% python3 -q
>>> import numpy as np
>>> np.set_printoptions(precision=4, suppress=True, linewidth=140)
>>> rnd = lambda a: np.round(a, 4) + 0
>>> mat = np.load("x.npy")
>>> print(mat)
[[127  -7   4]
 [ -4 120   6]
 [ -7  -8  27]]
>>> print(np.allclose(mat, mat.T))
False
>>> print(mat @ mat)
[[16129 -1761   574]
 [-1030 14380   866]
 [-1046 -1127   653]]
>>> print(rnd(np.sort(np.abs(np.linalg.eigvals(mat)))))
[ 27.8521 116.2965 129.8514]
>>> print(rnd(np.linalg.det(mat)))
420602.0
>>> print(rnd(np.abs(np.linalg.eigvals(mat)).max()))
129.8514
>>> print(np.allclose(mat @ mat.T, mat.T @ mat))
False
>>> print(np.trace(mat))
274
>>> vals, V = np.linalg.eig(mat)
>>> print(rnd(mat @ V[:, 0] - vals[0] * V[:, 0]))
[0. 0. 0.]
>>> print(rnd(np.sort(np.linalg.eigvals(np.linalg.inv(mat)))))
[0.0077 0.0086 0.0359]
>>> Y = np.linalg.inv(mat)
>>> print((np.abs(Y) > 1e-9).astype(int))
[[1 1 1]
 [1 1 1]
 [1 1 1]]
>>> print(rnd(np.linalg.det(mat) * Y))
[[ 3288.   157.  -522.]
 [   66.  3457.  -778.]
 [  872.  1065. 15212.]]
>>> feats = np.load("run12.npy")
>>> print(feats)
[[ 1.0951 -0.2081 -0.8252  2.0062  1.5429  2.0932 -0.9556]
 [ 0.2541  1.2499 -1.3968 -1.7027 -1.4213 -0.4121 -2.277 ]
 [ 2.616   0.5878  1.2746  0.0672 -0.3858 -1.0796  0.3943]
 [ 0.9798  0.9374 -0.0942 -0.346  -0.2102  2.8419  1.4757]
 [-0.1316 -0.0299 -1.0791 -0.9276  0.6405 -0.4934  2.0792]
 [-0.9014  0.2116  3.1954 -1.1911  0.3058  1.5372 -0.8151]
 [ 0.8434  1.4472  0.3838 -0.9259  2.7471 -1.1731 -0.0553]
 [-0.5668  2.385  -0.5292  2.0912 -0.2665 -0.5324  2.2512]]
>>> x0 = np.array([-2, 0, 2, 2, 3, 2, 2])
>>> y = feats @ x0
>>> print(rnd(np.linalg.lstsq(feats, y)[0]))
[-2.  0.  2.  2.  3.  2.  2.]
>>> print(rnd(np.linalg.solve(feats.T @ feats, feats.T @ y)))
[-2.  0.  2.  2.  3.  2.  2.]
>>> rng = np.random.default_rng(29686)
>>> y = y + 0.1 * rng.normal(size=8)
>>> print(rnd(y))
[  7.0361 -16.3731  -5.0277   5.165    1.2572   8.2808   3.0048   7.0012]
>>> coef, *_ = np.linalg.lstsq(feats, y)
>>> print(rnd(coef))
[-2.0111  0.0324  2.0398  2.0222  2.9829  1.997   1.9963]
>>> print(coef.round())
[-2.  0.  2.  2.  3.  2.  2.]
>>> print(rnd(feats.T @ (y - feats @ coef)))
[0. 0. 0. 0. 0. 0. 0.]
>>> J = np.load("arr.npy")
>>> print(J)
[[ 479  -99  -90 -125 -132    7 -101   88]
 [ -99  510   38  114  143   13   80  121]
 [ -90   38  289  187   61   24  168  108]
 [-125  114  187  283  208  -41  158   69]
 [-132  143   61  208  229  -27   63   17]
 [   7   13   24  -41  -27  297 -128  -35]
 [-101   80  168  158   63 -128  391  -35]
 [  88  121  108   69   17  -35  -35  202]]
>>> # symmetric, so the eigenvalues are real
>>> f, r1 = J[2], J[5]
>>> print(f @ r1)
-20670
>>> p = (f @ r1) / (f @ f) * f
>>> print(rnd(p))
[ 10.8019  -4.5608 -34.6862 -22.444   -7.3213  -2.8805 -20.1636 -12.9623]
>>> print(rnd(r1 - p))
[  -3.8019   17.5608   58.6862  -18.556   -19.6787  299.8805 -107.8364  -22.0377]
>>> print(np.linalg.matrix_rank(np.outer(f, r1)))
1
>>> print(rnd(np.linalg.norm(f + r1) ** 2 + np.linalg.norm(f - r1) ** 2))
562482.0
>>> left, sig, vt = np.linalg.svd(J)
>>> print(rnd(sig))
[976.8864 492.7379 442.1362 334.2414 237.6808 178.5652  12.5715   5.1807]
>>> print(np.argmax(sig[:-1] / (sig[1:] + 1e-6)) + 1)
6
>>> Y = left[:, :6] @ np.diag(sig[:6]) @ vt[:6]
>>> print(rnd(np.linalg.norm(J - Y, 2)), rnd(sig[6]))
12.5715 12.5715
>>> print(rnd(np.linalg.norm(J - Y) / np.linalg.norm(J)))
0.0108
>>> print(rnd(np.abs(J - Y).max()))
6.1414
